>>> import numpy as np
>>> import numpy.linalg as la
>>> np.set_printoptions(precision=3, suppress=True, linewidth=160, legacy="1.25")
>>> X = np.diag(np.array([1, 3, 7, 1])) + -3 * np.eye(4, k=1) + -3 * np.eye(4, k=-1)
>>> print(X)
[[ 1. -3.  0.  0.]
 [-3.  3. -3.  0.]
 [ 0. -3.  7. -3.]
 [ 0.  0. -3.  1.]]
>>> print(la.matrix_power(X, 2))
[[ 10. -12.   9.   0.]
 [-12.  27. -30.   9.]
 [  9. -30.  67. -24.]
 [  0.   9. -24.  10.]]
>>> print(np.sort(np.abs(la.eigvals(X))))
[0.041 1.809 4.204 9.646]
>>> print(np.allclose(X @ X.T, X.T @ X))
True
>>> print(np.trace(X))
12.0
>>> la.determinant(X)
Traceback (most recent call last):
  File "<python-input-9>", line 1, in <module>
    la.determinant(X)
    ^^^^^^^^^^^^^^
AttributeError: module 'numpy.linalg' has no attribute 'determinant'
>>> print((X + X.T) / 2)
[[ 1. -3.  0.  0.]
 [-3.  3. -3.  0.]
 [ 0. -3.  7. -3.]
 [ 0.  0. -3.  1.]]
>>> rng = np.random.default_rng(1596)
>>> z = rng.permutation(4)
>>> print(z)
[0 1 2 3]
>>> Y = X[z][:, z]
>>> print(np.sort(np.abs(la.eigvals(Y))))
[0.041 1.809 4.204 9.646]
>>> print(np.diag(Y))
[1. 3. 7. 1.]
>>> print(Y)
[[ 1. -3.  0.  0.]
 [-3.  3. -3.  0.]
 [ 0. -3.  7. -3.]
 [ 0.  0. -3.  1.]]
>>> print(round(float(la.eigvalsh(X).min()), 3))
-1.809
>>> arr = np.array([[2, -4, 0, -1], [-4, 6, -1, -3], [0, -1, 0, -2], [-1, -3, -2, -6]])
>>> # symmetric, so the eigenvalues are real
>>> print([round(float(x), 3) for x in la.svd(arr, compute_uv=False)[:3]])
[8.802, 7.743, 0.716]
>>> print(np.argsort(-la.norm(arr, axis=0).round(6), kind="stable")[:3])
[1 3 0]
>>> print(round(np.log10(la.cond(arr))))
2
>>> G = X.T @ X
>>> print(la.matrix_rank(G))
4
>>> print(la.eigvalsh(G)[::-1])
[93.054 17.671  3.273  0.002]
>>> print(np.diag(G))
[10. 27. 67. 10.]
>>> print(np.allclose(G, G.T))
True
>>> print(np.round(la.eigvalsh(arr).min(), 3))
-7.743
>>> print([round(float(la.det(arr[:i, :i])), 2) + 0 for i in range(1, 5)])
[2.0, -4.0, -2.0, -11.0]
>>> m1 = np.loadtxt("dump.csv", delimiter=",")
>>> print(m1)
[[ 1.318 -0.149  0.295 -0.69 ]
 [ 1.025 -0.034 -0.229 -0.008]
 [ 0.229 -0.058  0.069 -0.081]
 [-2.083  0.141  0.051  0.707]
 [ 0.969 -0.013 -0.22  -0.185]]
>>> Y = np.c_[m1[:, :1] @ np.array([[1]]), np.array([-3, 1, 5, 2, 6])]
>>> print(Y)
[[ 1.318 -3.   ]
 [ 1.025  1.   ]
 [ 0.229  5.   ]
 [-2.083  2.   ]
 [ 0.969  6.   ]]
>>> print(np.round(la.norm(Y - m1 @ la.lstsq(m1, Y)[0], axis=0), 3) + 0)
[0.    6.438]
>>> x0 = np.array([-1, -1, -1, 0])
>>> target = m1 @ x0
>>> print(target)
[-1.464 -0.762 -0.24   1.891 -0.736]
>>> try:
...     la.solve(m1, target)
... except la.LinAlgError as e:
...     print("failed:", e)
... 
failed: Last 2 dimensions of the array must be square
>>> target = target + 0.3 * rng.normal(size=5)
>>> print(target)
[-1.25  -0.925 -0.711  1.76  -0.671]
>>> c, *_ = la.lstsq(m1, target)
>>> print(c.round())
[ 0. 15.  2. -0.]
>>> print(np.round(m1.T @ (target - m1 @ c), 3) + 0)
[0. 0. 0. 0.]
>>> print(round(float(la.norm(m1) ** 2 / la.norm(m1, 2) ** 2), 3))
1.042
>>> print(np.round(la.norm(m1[3], 1), 3), round(la.norm(m1[3], np.inf), 3))
2.982 2.083
>>> print(la.norm(m1, axis=0))
[2.849 0.216 0.442 1.008]
>>> print(round(float(la.norm(m1[3] - m1[4])), 3))
3.195
>>> x0 = np.array([6, -1, -3, 0])
>>> h = np.maximum(m1 @ x0, 0)
>>> print(m1.T @ h)
[23.062 -1.458 -0.8   -6.303]
>>> print(np.maximum(m1 @ (3 * x0), 0))
[21.516 20.613  3.675  0.    19.461]
>>> print(h)
[7.172 6.871 1.225 0.    6.487]
>>> E = np.array([[0, -7, 5], [0, 0, -7], [0, 0, 0]])
>>> print(E)
[[ 0 -7  5]
 [ 0  0 -7]
 [ 0  0  0]]
>>> Y = X + rng.integers(-2, 3, (4, 3)) @ rng.integers(-2, 3, (3, 4))
>>> print(Y)
[[ -3. -10.   3.   0.]
 [ -5.  -2.  -3.   0.]
 [ -2.  -8.   7.  -3.]
 [  0.  -5.  -4.  -3.]]
>>> print(np.round(la.svd(Y - X, compute_uv=False), 3) + 0)
[12.184  4.725  1.793  0.   ]
>>> print(la.matrix_rank(Y - X, tol=1e-8))
3
>>> print(np.einsum("ii->", Y))
-1.0
>>> print(np.einsum("ij,ji->", Y, Y))
231.0
>>> print(np.kron(np.eye(2, dtype=int), Y))
[[ -3. -10.   3.   0.  -0.  -0.   0.   0.]
 [ -5.  -2.  -3.   0.  -0.  -0.  -0.   0.]
 [ -2.  -8.   7.  -3.  -0.  -0.   0.  -0.]
 [  0.  -5.  -4.  -3.   0.  -0.  -0.  -0.]
 [ -0.  -0.   0.   0.  -3. -10.   3.   0.]
 [ -0.  -0.  -0.   0.  -5.  -2.  -3.   0.]
 [ -0.  -0.   0.  -0.  -2.  -8.   7.  -3.]
 [  0.  -0.  -0.  -0.   0.  -5.  -4.  -3.]]
>>> print(np.allclose(E[:-1].T @ la.lstsq(E[:-1].T, E[-1])[0], E[-1]))
True
>>> print(np.abs(np.diag(la.qr(E)[1])) > 1e-9)
[False False False]
>>> U, sig, vt = la.svd(E)
>>> vecs = vt[:(sig > 1e-8).sum()]
>>> x0 = E[0] + -2 * E[2] + rng.integers(2) * np.eye(3)[0]
>>> print(x0)
[ 0. -7.  5.]
>>> print(np.round(vecs.T @ vecs, 3) + 0)
[[0. 0. 0.]
 [0. 1. 0.]
 [0. 0. 1.]]
>>> print(np.diag(vecs.T @ vecs))
[0. 1. 1.]
>>> print(la.matrix_rank(np.vstack([E, x0])))
2
>>> x0 = np.array([2, -1, -4])
>>> h = np.maximum(E @ x0, 0)
>>> print(np.flatnonzero(h > 1e-9))
[1]
>>> print(np.maximum(E @ (3 * x0), 0))
[ 0 84  0]
>>> print(np.tanh(E @ x0))
[-1.  1.  0.]
>>> print(E * (h > 1e-9)[:, None])
[[ 0  0  0]
 [ 0  0 -7]
 [ 0  0  0]]
>>> K = np.diag(np.array([-2, 1, -1, -1, -1, 2]))
>>> print(K)
[[-2  0  0  0  0  0]
 [ 0  1  0  0  0  0]
 [ 0  0 -1  0  0  0]
 [ 0  0  0 -1  0  0]
 [ 0  0  0  0 -1  0]
 [ 0  0  0  0  0  2]]
>>> # symmetric, so the eigenvalues are real
>>> evals, vecs = la.eigh(K)
>>> print(evals)
[-2. -1. -1. -1.  1.  2.]
>>> print(np.unique(evals.round(6) + 0, return_counts=True)[1])
[1 3 1 1]
>>> print(vecs.T @ vecs)
[[1. 0. 0. 0. 0. 0.]
 [0. 1. 0. 0. 0. 0.]
 [0. 0. 1. 0. 0. 0.]
 [0. 0. 0. 1. 0. 0.]
 [0. 0. 0. 0. 1. 0.]
 [0. 0. 0. 0. 0. 1.]]
>>> print(np.abs(vecs[:, -1]).round(6).argmax())
5
>>> print(evals.sum(), np.trace(K))
-2.0 -2
>>> print(vecs @ np.diag(evals) @ vecs.T)
[[-2.  0.  0.  0.  0.  0.]
 [ 0.  1.  0.  0.  0.  0.]
 [ 0.  0. -1.  0.  0.  0.]
 [ 0.  0.  0. -1.  0.  0.]
 [ 0.  0.  0.  0. -1.  0.]
 [ 0.  0.  0.  0.  0.  2.]]
>>> print(la.eigvalsh(K + 4 * np.eye(6)))
[2. 3. 3. 3. 5. 6.]
>>> print(la.eigvalsh(K @ K))
[1. 1. 1. 1. 4. 4.]
>>> print((evals > 1e-8).sum(), (evals < -1e-8).sum())
2 4
>>> mat = np.cumsum(np.array([[3, 0, 1],
...     [3, 3, 0],
...     [1, 3, 1],
...     [0, 0, 3],
...     [3, 3, 3],
...     [1, 0, 1],
...     [3, 2, 2],
...     [2, 3, 0],
...     [0, 0, 3],
...     [0, 1, 0],
...     [3, 3, 3],
...     [3, 1, 3],
...     [3, 0, 3],
...     [3, 0, 1],
...     [2, 0, 1],
...     [3, 0, 0],
...     [3, 0, 0],
...     [3, 1, 3],
...     [1, 3, 1],
...     [1, 2, 3],
...     [2, 3, 1]]), axis=0)
>>> print(mat)
[[ 3  0  1]
 [ 6  3  1]
 [ 7  6  2]
 [ 7  6  5]
 [10  9  8]
 [11  9  9]
 [14 11 11]
 [16 14 11]
 [16 14 14]
 [16 15 14]
 [19 18 17]
 [22 19 20]
 [25 19 23]
 [28 19 24]
 [30 19 25]
 [33 19 25]
 [36 19 25]
 [39 20 28]
 [40 23 29]
 [41 25 32]
 [43 28 33]]
>>> Y = mat / la.norm(mat, axis=1, keepdims=True)
>>> G = Y @ Y.T
>>> print((G - 2 * np.eye(21)).round(6).argmax(axis=1))
[ 1  2  1  7  9  6  5  3 11 10  9  8 13 14 13 18 17 16 15 15 19]
>>> G = np.cov(mat, rowvar=False)
>>> print(mat.std(axis=0))
[12.638  7.185 10.114]
>>> print(np.median(mat, axis=0))
[19. 18. 17.]
>>> print(G.shape)
(3, 3)
>>> print(np.polyfit(mat[:, 0], mat[:, 1], 1))
[0.531 3.324]
>>> x0 = np.array([4, 2, 1])
>>> target = mat @ x0
>>> print(target)
[ 13  31  42  45  66  71  89 103 106 108 129 146 161 174 183 195 207 224 235 246 261]
>>> target = target + 0.05 * rng.normal(size=21)
>>> print(target)
[ 12.973  30.955  42.056  45.028  66.002  71.049  88.904 102.997 105.974 108.018 129.046 145.942 161.037 174.027 182.983 194.926 207.002 224.052 235.011
 246.042 260.998]
>>> c, *_ = la.lstsq(mat, target)
>>> print(c)
[4. 2. 1.]
>>> print(c.round())
[4. 2. 1.]
>>> print([round(float(la.norm(la.solve(mat.T @ mat + lam * np.eye(3), mat.T @ target))), 2) for lam in (0, 1, 10, 100)])
[4.58, 4.57, 4.48, 4.29]
>>> x0 = np.array([1, 1, 1])
>>> target = mat @ x0
>>> c, lr = np.zeros(3), 1 / la.norm(mat, 2) ** 2
>>> for i in range(6):
...     c -= lr * mat.T @ (mat @ c - target)
...     if i % 1 == 0: print(i, round(la.norm(mat @ c - target), 3))
... 
0 3.505
1 3.487
2 3.47
3 3.452
4 3.435
5 3.417
>>> print(round(float(la.cond(mat)), 3))
26.566
>>> data = np.loadtxt("case16.csv", delimiter=",")
>>> print(data)
[[ -9.205  17.344   3.802]
 [ 15.556  -6.049  11.019]
 [ -0.71  -15.643 -12.442]
 [-14.74   12.363  -5.467]
 [ 11.96  -16.03   -0.063]
 [ -4.702 -13.001 -14.452]
 [ -8.552  17.493   4.568]
 [-14.822  12.154  -5.707]
 [  1.34   15.298  12.814]
 [-10.792  16.745   1.767]
 [  4.446 -17.472  -8.658]
 [ 14.848 -12.086   5.784]
 [ -2.057 -14.873 -13.212]
 [ -7.213  17.654   6.027]]
>>> Xc = data - data.mean(axis=0)
>>> U, sig, vt = la.svd(Xc, full_matrices=False)
>>> print(round(float((sig ** 2).sum() ** 2 / (sig ** 4).sum()), 3))
1.659
>>> print(np.abs(vt[0]).argmax())
1
>>> print(np.round(Xc.mean(axis=0), 3) + 0)
[0. 0. 0.]
>>> print(np.round(sig ** 2 / (sig ** 2).sum(), 3) + 0)
[0.727 0.273 0.   ]
>>> print((np.sign(U[:, 0]) == np.sign(U[0, 0])).astype(int))
[1 0 0 1 0 0 1 1 1 1 0 0 0 1]
>>> print(np.searchsorted(np.cumsum(sig ** 2) / (sig ** 2).sum(), 0.9) + 1)
2
>>> rank = la.matrix_rank(data)
>>> print(rank)
2
>>> null = la.svd(data)[2][rank:].T
>>> print(null @ null.T)
[[ 0.39   0.293 -0.39 ]
 [ 0.293  0.22  -0.293]
 [-0.39  -0.293  0.39 ]]
>>> print(la.matrix_rank(data.T @ data), la.matrix_rank(data @ data.T))
2 2
>>> print([int(la.matrix_rank(np.delete(data, i, axis=0))) for i in range(14)])
[2, 2, 2, 2, 2, 2, 2, 2, 2, 2, 2, 2, 2, 2]
>>> print([int(la.matrix_rank(data[:i])) for i in range(1, len(data) + 1)])
[1, 2, 2, 2, 2, 2, 2, 2, 2, 2, 2, 2, 2, 2]
>>> print(null[:, 0] / null[np.abs(null[:, 0]).round(6).argmax(), 0])
[ 1.    0.75 -1.  ]
>>> print([int(la.matrix_rank(data[:, :j + 1])) for j in range(3)])
[1, 2, 2]
>>> print(np.round(data @ null, 3) + 0)
[[0.]
 [0.]
 [0.]
 [0.]
 [0.]
 [0.]
 [0.]
 [0.]
 [0.]
 [0.]
 [0.]
 [0.]
 [0.]
 [0.]]
>>> z = rng.permutation(3)
>>> print(z)
[2 1 0]
>>> Y = E[z][:, z]
>>> print(np.diag(Y))
[0 0 0]
>>> def softmax(z):
...     e = np.exp(z - z.max(axis=-1, keepdims=True))
...     return e / e.sum(axis=-1, keepdims=True)
... 
>>> print(np.round(softmax(data[2]), 3) + 0)
[1. 0. 0.]
>>> print(np.round(softmax(10 * data[2]), 3) + 0)
[1. 0. 0.]
>>> att = data @ data.T / np.sqrt(3)
>>> print(softmax(att).round(6).argmax(axis=1))
[ 0  1  2  3  4  5  6  7  8  9 10 11 12 13]
>>> print(softmax(att)[2] @ data)
[ -1.11  -15.414 -12.67 ]
